>>> import numpy as np
>>> np.set_printoptions(precision=1, suppress=True, linewidth=160, legacy="1.25")
>>> J = np.loadtxt("sample7.csv", delimiter=",")
>>> J
array([[-0.7,  0.7, -0.8, -0.3, -0.4, -1.1],
       [ 0.7,  1. , -0.4,  0. ,  1.2, -2.9],
       [ 0.5, -0.4,  0.8,  0.3,  0.2, -1.8],
       [ 0. ,  0.8,  0.6,  0.6,  0. , -0.1],
       [ 0.8,  0.4, -0.7,  2.4, -0.1,  0.8],
       [-0.9, -0.8,  1.4,  2.6,  0.3, -1.2],
       [-0.4,  0. ,  1. ,  0.4, -1.4, -0.2],
       [-0.1, -0.2,  0.7,  0.9, -0.8, -0.9],
       [-0.5,  0.3,  0.8,  0.9,  0.2,  1.4],
       [-0.7,  1. , -1.6, -0.5,  1.3, -2.6],
       [ 0. , -0.9,  0.6,  0.3, -0.5,  0. ],
       [-0.9, -0.8,  0.7, -0.5, -0.4, -0.3],
       [-1.1, -0.7, -1.2,  0.5,  0.8,  1.2],
       [-0.6,  1.8,  1.5,  1.1, -0.1,  1.2],
       [ 1.7,  0.9, -1.2,  0. , -2.6,  0.1],
       [-0.5, -0.8,  0.7,  0.6, -0.6,  1.6],
       [-3. ,  0. ,  4. , -1.5,  3.5,  3. ],
       [-0.3,  0.4,  1. , -1.2,  0. , -0.8],
       [-0.3,  0.8,  1.1,  0.6, -0.7,  0.7],
       [ 0.6,  0.6, -1.3,  0.5, -0.5, -0.8],
       [ 0.4,  0.4,  0.7, -1.5, -0.4,  1.4],
       [-0.8,  0.4,  1. ,  0.9,  0.1,  0.2],
       [-0.5,  2.1, -0.6,  0.5, -1.2,  0.3],
       [ 0. ,  0.8,  0.3, -1.5, -0.8, -1.8]])
>>> cen = J - J.mean(axis=1)
Traceback (most recent call last):
  File "<python-input-4>", line 1, in <module>
    cen = J - J.mean(axis=1)
          ~~^~~~~~~~~~~~~~~~
ValueError: operands could not be broadcast together with shapes (24,6) (24,) 
>>> cen = J - J.mean(axis=0)
>>> left, sigma, Vt = np.linalg.svd(cen, full_matrices=False)
>>> print(np.searchsorted(np.cumsum(sigma ** 2) / (sigma ** 2).sum(), 0.9) + 1)
5
>>> print(np.round((sigma ** 2).sum() ** 2 / (sigma ** 4).sum(), 1))
3.6
>>> Vt[0] * np.sign(Vt[0, np.abs(Vt[0]).argmax()])
array([-0.4, -0.1,  0.6, -0.1,  0.4,  0.6])
>>> print(np.round(np.abs(Vt[-1]), 1) + 0)
[0.9 0.1 0.2 0.  0.4 0.1]
>>> np.abs(left[:, 0]).argmax()
16
>>> (np.sign(left[:, 0]) == np.sign(left[0, 0])).astype(int)
array([1, 1, 1, 1, 1, 0, 1, 1, 0, 1, 0, 0, 0, 0, 1, 0, 0, 0, 0, 1, 0, 0, 1, 1])
>>> np.linalg.matrix_rank(cen)
6
